$ python3 -q
>>> import numpy as np
>>> from numpy import linalg as LA
>>> np.set_printoptions(suppress=True, linewidth=140)
>>> rng = np.random.default_rng(224495)
>>> lab = rng.integers(0, 2, 6)
>>> X = np.array([[0, 0, 3, 3, 3, 0],
...     [3, 3, 2, 0, 2, 3],
...     [3, 2, 1, 2, 3, 0],
...     [1, 1, 0, 1, 0, 2],
...     [1, 3, 2, 3, 1, 3],
...     [1, 3, 2, 3, 3, 1]]) * (lab[:, None] == lab)
>>> print(X)
[[0 0 0 3 0 0]
 [3 3 0 0 0 0]
 [0 0 1 0 3 0]
 [1 1 0 1 0 0]
 [0 0 2 0 1 3]
 [0 0 2 0 3 1]]
>>> Uu, s, Vt = LA.svd(X)
>>> print(np.argmax(s[:-1] / (s[1:] + 1e-6)) + 1)
5
>>> B = Uu[:, :5] @ np.diag(s[:5]) @ Vt[:5]
>>> print(LA.matrix_rank(X, rtol=0.05))
4
>>> print(round(LA.norm(X - B) / LA.norm(X), 2))
0.0
>>> print(round(float(np.abs(X - B).max()), 2))
0.0
>>> print(np.round(LA.norm(X - B, 2), 2), np.round(s[5], 2))
0.0 0.0
>>> print(np.round(LA.norm(X[3] - X[1]), 2))
3.0
>>> print(round(float(LA.norm(X[3], 1)), 2), np.round(LA.norm(X[3], np.inf), 2))
3.0 1.0
>>> print(X[3] @ X[1])
6
>>> print(round(LA.norm(X, 2), 2))
5.52
>>> print(LA.norm(X, axis=1).argmax())
1
>>> B = X / LA.norm(X, axis=1, keepdims=True)
>>> G = B @ B.T
>>> print(np.round(LA.norm(B, axis=1), 2))
[1. 1. 1. 1. 1. 1.]
>>> print((np.abs(G) > 0.9).astype(int))
[[1 0 0 0 0 0]
 [0 1 0 0 0 0]
 [0 0 1 0 0 1]
 [0 0 0 1 0 0]
 [0 0 0 0 1 0]
 [0 0 1 0 0 1]]
>>> print(np.argwhere(np.triu(np.abs(G) > 0.95, 1)))
[]
>>> mat = np.load("case12.npy")
>>> print(mat)
[[ -4.97   5.49   0.86]
 [-26.76  -4.85  24.51]
 [ -6.31  13.23  -0.19]
 [ -6.75  -2.39  14.16]
 [-12.19  -7.09  -4.72]
 [ 40.79 -13.5  -21.22]
 [-16.61  30.43  18.18]
 [  2.09  33.23   0.48]
 [  9.02  -6.85   1.43]
 [-23.61  -9.89 -11.46]
 [  8.2   10.52 -21.42]
 [ -8.91 -10.73  -0.55]]
>>> blk = np.stack([mat, 3 * mat, mat[::-1]])
>>> print(np.round(np.einsum("bij,cij->bc", blk, blk), 2))
[[  8769.79  26309.36  -5103.92]
 [ 26309.36  78928.07 -15311.75]
 [ -5103.92 -15311.75   8769.79]]
>>> print(np.round(LA.norm(blk, axis=(1, 2)), 2))
[ 93.65 280.94  93.65]
>>> print((blk @ mat.T).shape)
(3, 12, 12)
>>> Xc = (mat - mat.mean(axis=0)) / mat.std(axis=0)
>>> print(Xc.std(axis=0))
[1. 1. 1.]
>>> beta = LA.lstsq(np.delete(Xc, 1, axis=1), Xc[:, 1])[0]
>>> print(round(1 - np.var(Xc[:, 1] - np.delete(Xc, 1, axis=1) @ beta), 2))
0.07
>>> Xc = mat - mat.mean(axis=0)
>>> V = LA.svd(Xc)[2][:2]
>>> B = Xc - Xc @ V.T @ V
>>> print(np.round(np.diag(V.T @ V), 2))
[0.72 0.97 0.32]
>>> print(LA.norm(B, axis=1).round(6).argmax())
9
>>> print(np.round(B.std(axis=0), 2))
[4.71 1.55 7.31]
>>> print(np.round((Xc @ V.T).std(axis=0), 2))
[20.28 14.73]
>>> Xc = mat - mat.mean(axis=1)
Traceback (most recent call last):
  File "<python-input-41>", line 1, in <module>
    Xc = mat - mat.mean(axis=1)
         ~~~~^~~~~~~~~~~~~~~~~~
ValueError: operands could not be broadcast together with shapes (12,3) (12,) 
>>> Xc = mat - mat.mean(axis=0)
>>> Uu, s, Vt = LA.svd(Xc, full_matrices=False)
>>> print(s.round(2))
[70.25 51.04 30.59]
>>> print((np.sign(Uu[:, 0]) == np.sign(Uu[0, 0])).astype(int))
[1 1 1 1 1 0 1 1 0 1 0 0]
>>> print(np.round(Xc.mean(axis=0), 2) + 0)
[0. 0. 0.]
>>> data = np.loadtxt("layer3.csv", delimiter=",")
>>> print(data.round(2))
[[ 1.94 -0.01 -0.24]
 [-0.01  0.02  0.13]
 [-0.24  0.13  1.05]]
>>> G = data.T @ data
>>> print(round(np.trace(G), 2), round((data ** 2).sum(), 2))
5.0 5.0
>>> print(LA.matrix_rank(G))
2
>>> print(G.round(2))
[[ 3.81 -0.06 -0.73]
 [-0.06  0.02  0.14]
 [-0.73  0.14  1.17]]
>>> print(np.allclose(G, G.T))
True
>>> print(np.round(np.kron(np.eye(2, dtype=int), G), 2))
[[ 3.81 -0.06 -0.73  0.   -0.   -0.  ]
 [-0.06  0.02  0.14 -0.    0.    0.  ]
 [-0.73  0.14  1.17 -0.    0.    0.  ]
 [ 0.   -0.   -0.    3.81 -0.06 -0.73]
 [-0.    0.    0.   -0.06  0.02  0.14]
 [-0.    0.    0.   -0.73  0.14  1.17]]
>>> print(np.round(LA.det(G.T), 2))
0.0
>>> print(round(np.einsum("ii->", G), 2))
5.0
>>> print(np.round(LA.eigvals(G), 2) + 0)
[4. 1. 0.]
>>> rk = LA.matrix_rank(data)
>>> print(rk)
2
>>> ns = LA.svd(data)[2][rk:].T
>>> print([int(LA.matrix_rank(np.delete(data, i, axis=0))) for i in range(3)])
[2, 2, 2]
>>> print(np.round(ns @ ns.T, 2) + 0)
[[ 0.   -0.01  0.  ]
 [-0.01  0.98 -0.13]
 [ 0.   -0.13  0.02]]
>>> Uu, s, Vt = LA.svd(data)
>>> V = Vt[:(s > 1e-8).sum()]
>>> vec = data[0] + -2 * data[2] + rng.integers(2) * np.eye(3)[1]
>>> print(vec.round(2))
[ 2.42  0.72 -2.34]
>>> print(np.round(V.T @ V, 2) + 0)
[[1.   0.01 0.  ]
 [0.01 0.02 0.13]
 [0.   0.13 0.98]]
>>> print(LA.matrix_rank(np.vstack([data, vec])))
3
>>> feats = np.load("run16.npy")
>>> print(feats)
[[5. 1. 0. 0. 0. 0. 0. 0.]
 [0. 5. 1. 0. 0. 0. 0. 0.]
 [0. 0. 5. 1. 0. 0. 0. 0.]
 [0. 0. 0. 5. 1. 0. 0. 0.]
 [0. 0. 0. 0. 5. 1. 0. 0.]
 [0. 0. 0. 0. 0. 5. 1. 0.]
 [0. 0. 0. 0. 0. 0. 5. 1.]
 [0. 0. 0. 0. 0. 0. 0. 5.]]
>>> B = feats + rng.integers(-2, 3, (8, 5)) @ rng.integers(-2, 3, (5, 8))
>>> print(B)
[[  6.   0.   0.  -1.   1.   1.   4.   0.]
 [ -4.   1.   3.   2.   5.   3.   1.   0.]
 [  6.   2.   4.  13. -10.  -2.  -6.  -7.]
 [  0.   5.  -3.  -7.   4.  -2.   4.   0.]
 [ -3.  -3.   1.   0.   9.   7.   4.  10.]
 [  7.   4.  -2.  -4.  -6.  -2.   2.  -8.]
 [ 10.   7.  -3.   8. -16.  -7.  -4.  -5.]
 [ -7.  -4.   2.  -4.  10.   3.   3.   5.]]
>>> print(LA.matrix_rank(B - feats, tol=1e-8))
5
>>> lab = rng.permutation(8)
>>> print(lab)
[2 6 1 4 0 3 7 5]
>>> B = feats[lab][:, lab]
>>> print(np.allclose(B, feats))
False
>>> print(np.round(np.sort(np.abs(LA.eigvals(B))), 2))
[5. 5. 5. 5. 5. 5. 5. 5.]
>>> print(np.diag(B))
[5. 5. 5. 5. 5. 5. 5. 5.]
>>> f = np.array([7, 0, -5, -2, 8, -3, 7, -9])
>>> B = feats + np.outer(f, np.eye(8)[2])
>>> print(LA.matrix_rank(LA.inv(B) - LA.inv(feats), tol=1e-8))
1
>>> print(round(float(LA.det(B) / LA.det(feats)), 2), round(float(1 + LA.solve(feats, f)[2]), 2))
0.15 0.15
>>> basis = np.sign(np.array([[0, 2, -3, -2], [0, 3, 1, 2], [3, 2, 1, 0], [-3, 2, -1, 3]]))
>>> B = (np.tril(basis, -1) + np.eye(4)) @ (np.triu(basis, 1) + np.eye(4))
>>> evals = np.array([1, -2, 0, 1])
>>> W0 = np.rint(B * evals @ LA.inv(B)) + 0
>>> print(W0)
[[ -3. -13.   7.   3.]
 [ -2. -10.   5.   3.]
 [ -5. -23.  12.   6.]
 [  1.   1.  -1.   1.]]
>>> print(np.round(LA.norm(W0, 2) / LA.norm(W0), 2))
1.0
>>> print(LA.cond(W0) > 100)
True
>>> print(np.argsort(-LA.norm(W0, axis=0).round(6), kind="stable")[:3])
[1 2 3]
>>> print([round(float(x), 2) for x in LA.svd(W0, compute_uv=False)[:3]])
[33.3, 1.69, 0.12]
>>> rk = LA.matrix_rank(W0)
>>> print(rk)
3
>>> ns = LA.svd(W0)[2][rk:].T
>>> print([int(LA.matrix_rank(W0[:, :j + 1])) for j in range(4)])
[1, 2, 3, 3]
>>> print([int(LA.matrix_rank(W0[:i])) for i in range(1, len(W0) + 1)])
[1, 2, 2, 3]
>>> print(np.allclose(W0 @ ns, 0))
True
>>> LA.determinant(W0)
Traceback (most recent call last):
  File "<python-input-99>", line 1, in <module>
    LA.determinant(W0)
    ^^^^^^^^^^^^^^
AttributeError: module 'numpy.linalg' has no attribute 'determinant'
>>> print(np.allclose(W0, W0.T))
False
>>> arr = np.load("dump.npy")
>>> print(arr)
[[-6 -5 -4  2 -2]
 [-2 -6 -5 -4  2]
 [ 2 -2 -6 -5 -4]
 [-4  2 -2 -6 -5]
 [-5 -4  2 -2 -6]]
>>> f = np.array([0, 0, 3, -1, 1])
>>> B = arr + np.outer(f, np.eye(5)[3])
>>> print(LA.matrix_rank(B - arr))
1
>>> print(B)
[[-6. -5. -4.  2. -2.]
 [-2. -6. -5. -4.  2.]
 [ 2. -2. -6. -2. -4.]
 [-4.  2. -2. -7. -5.]
 [-5. -4.  2. -1. -6.]]
>>> O = arr.astype(float).copy()
>>> for j in range(5):
...     O[:, j] -= O[:, :j] @ (O[:, :j].T @ O[:, j])
...     O[:, j] /= LA.norm(O[:, j])
... 
>>> print(np.round(O.T @ O, 2) + 0)
[[1. 0. 0. 0. 0.]
 [0. 1. 0. 0. 0.]
 [0. 0. 1. 0. 0.]
 [0. 0. 0. 1. 0.]
 [0. 0. 0. 0. 1.]]
